In [1]: import numpy as np

In [2]: np.set_printoptions(suppress=True, linewidth=160)

In [3]: def rd(a):
   ...:     return np.round(a, 3) + 0
   ...: 

In [4]: A2 = np.array([[2, 0, -3],
   ...:     [3, 3, 1],
   ...:     [1, -2, 3],
   ...:     [2, -2, 1],
   ...:     [2, 2, 1],
   ...:     [3, -1, -1]])

In [5]: basis = np.array([[3, 0, 1, 3, 2, 1, 3], [2, 1, 3, 1, 3, 0, 1], [1, 2, 1, 1, 3, 1, 2]])

In [6]: F = A2 @ basis

In [7]: F
Out[7]: 
array([[ 3, -6, -1,  3, -5, -1,  0],
       [16,  5, 13, 13, 18,  4, 14],
       [ 2,  4, -2,  4,  5,  4,  7],
       [ 3,  0, -3,  5,  1,  3,  6],
       [11,  4,  9,  9, 13,  3, 10],
       [ 6, -3, -1,  7,  0,  2,  6]])

In [8]: u, r1 = F[1], F[4]

In [9]: u @ r1
Out[9]: np.int64(816)

In [10]: p = (u @ r1) / (u @ u) * u

In [11]: rd(p)
Out[11]: array([11.304,  3.532,  9.184,  9.184, 12.717,  2.826,  9.891])

In [12]: rd((r1 - p) @ u)
Out[12]: np.float64(0.0)

In [13]: rd(np.linalg.norm(u + r1) ** 2 + np.linalg.norm(u - r1) ** 2)
Out[13]: np.float64(3464.0)

In [14]: left, sig, Vh = np.linalg.svd(F)

In [15]: rd(sig)
Out[15]: array([43.587, 13.244,  9.581,  0.   ,  0.   ,  0.   ])

In [16]: A2 = left[:, :3] @ np.diag(sig[:3]) @ Vh[:3]

In [17]: rd(np.abs(F - A2).max())
Out[17]: np.float64(0.0)

In [18]: rd(np.linalg.norm(F - A2, 2)), rd(sig[3])
Out[18]: (np.float64(0.0), np.float64(0.0))

In [19]: arr = np.array([[2, 0, 1, -3, 2, -3, 3],
    ...:     [0, -1, 3, 3, -2, 2, -2],
    ...:     [0, 0, -3, -1, 3, 1, -2],
    ...:     [0, 0, 0, -1, 0, -3, 0],
    ...:     [0, 0, 0, 0, -3, 2, 0],
    ...:     [0, 0, 0, 0, 0, 3, -3],
    ...:     [0, 0, 0, 0, 0, 0, 3]])

In [20]: rd(np.abs(np.linalg.eigvals(arr)).max())
Out[20]: np.float64(3.0)

In [21]: print((arr - arr.T) / 2)
[[ 0.   0.   0.5 -1.5  1.  -1.5  1.5]
 [ 0.   0.   1.5  1.5 -1.   1.  -1. ]
 [-0.5 -1.5  0.  -0.5  1.5  0.5 -1. ]
 [ 1.5 -1.5  0.5  0.   0.  -1.5  0. ]
 [-1.   1.  -1.5  0.   0.   1.   0. ]
 [ 1.5 -1.  -0.5  1.5 -1.   0.  -1.5]
 [-1.5  1.   1.   0.   0.   1.5  0. ]]

In [22]: arr.inv()
---------------------------------------------------------------------------
AttributeError                            Traceback (most recent call last)
Cell In[22], line 1
----> 1 arr.inv()

AttributeError: 'numpy.ndarray' object has no attribute 'inv'

In [23]: left, sig, Vh = np.linalg.svd(F, full_matrices=False)

In [24]: np.allclose(left * sig @ Vh, F)
Out[24]: True

In [25]: print(rd(np.cumsum(sig ** 2) / np.sum(sig ** 2)))
[0.877 0.958 1.    1.    1.    1.   ]

In [26]: print(rd(Vh @ Vh.T))
[[1. 0. 0. 0. 0. 0.]
 [0. 1. 0. 0. 0. 0.]
 [0. 0. 1. 0. 0. 0.]
 [0. 0. 0. 1. 0. 0.]
 [0. 0. 0. 0. 1. 0.]
 [0. 0. 0. 0. 0. 1.]]

In [27]: left.shape, sig.shape, Vh.shape
Out[27]: ((6, 6), (6,), (6, 7))

In [28]: rd(np.sqrt((sig ** 2).sum())), rd(np.linalg.norm(F))
Out[28]: (np.float64(46.551), np.float64(46.551))

In [29]: print(rd(sig / sig[0]))
[1.    0.304 0.22  0.    0.    0.   ]

In [30]: mat = np.load("run19.npy")

In [31]: print(mat)
[[-0.015  0.543 -1.521 -2.454 -0.463 -0.752 -0.564]
 [ 0.383 -1.734 -1.65   2.296  0.611  3.297 -1.104]
 [-0.024 -1.272 -0.575 -0.4   -0.126 -1.144  0.233]
 [ 0.487  6.175 -0.122  1.618  3.181 -3.105 -2.421]
 [ 1.534  0.916 -1.461 -1.579  0.502 -5.787  1.08 ]
 [-1.689  0.209  2.679  1.032 -2.212 -1.321 -4.525]
 [ 0.927 -2.918  3.496 -2.628  0.998  1.923  4.729]
 [ 0.107 -4.32  -2.662  1.484 -2.098  4.996 -2.946]
 [ 0.994 -6.183 -0.062  0.484 -0.593  2.828  1.363]
 [ 0.815  4.25  -0.451 -1.183  3.65  -3.768  1.463]
 [ 0.718 -1.779  0.309 -0.018  2.452  1.724  1.657]
 [ 1.595  2.38   2.169 -1.466  2.38  -1.508 -0.092]
 [-0.522  0.581 -1.385 -1.476 -3.676 -2.157 -0.097]
 [ 0.521  1.485 -2.792  0.227  0.481 -0.208 -2.742]]

In [32]: basis = mat[[12, 13]].astype(float)

In [33]: for _ in range(3):
    ...:     labels = np.linalg.norm(mat[:, None] - basis, axis=-1).argmin(axis=1)
    ...:     basis = np.array([mat[labels == j].mean(axis=0) for j in range(2)])
    ...: 

In [34]: labels
Out[34]: array([0, 0, 0, 1, 1, 0, 0, 0, 0, 1, 0, 1, 0, 1])

In [35]: np.abs(basis[1] - basis[0]).argmax()
Out[35]: np.int64(1)
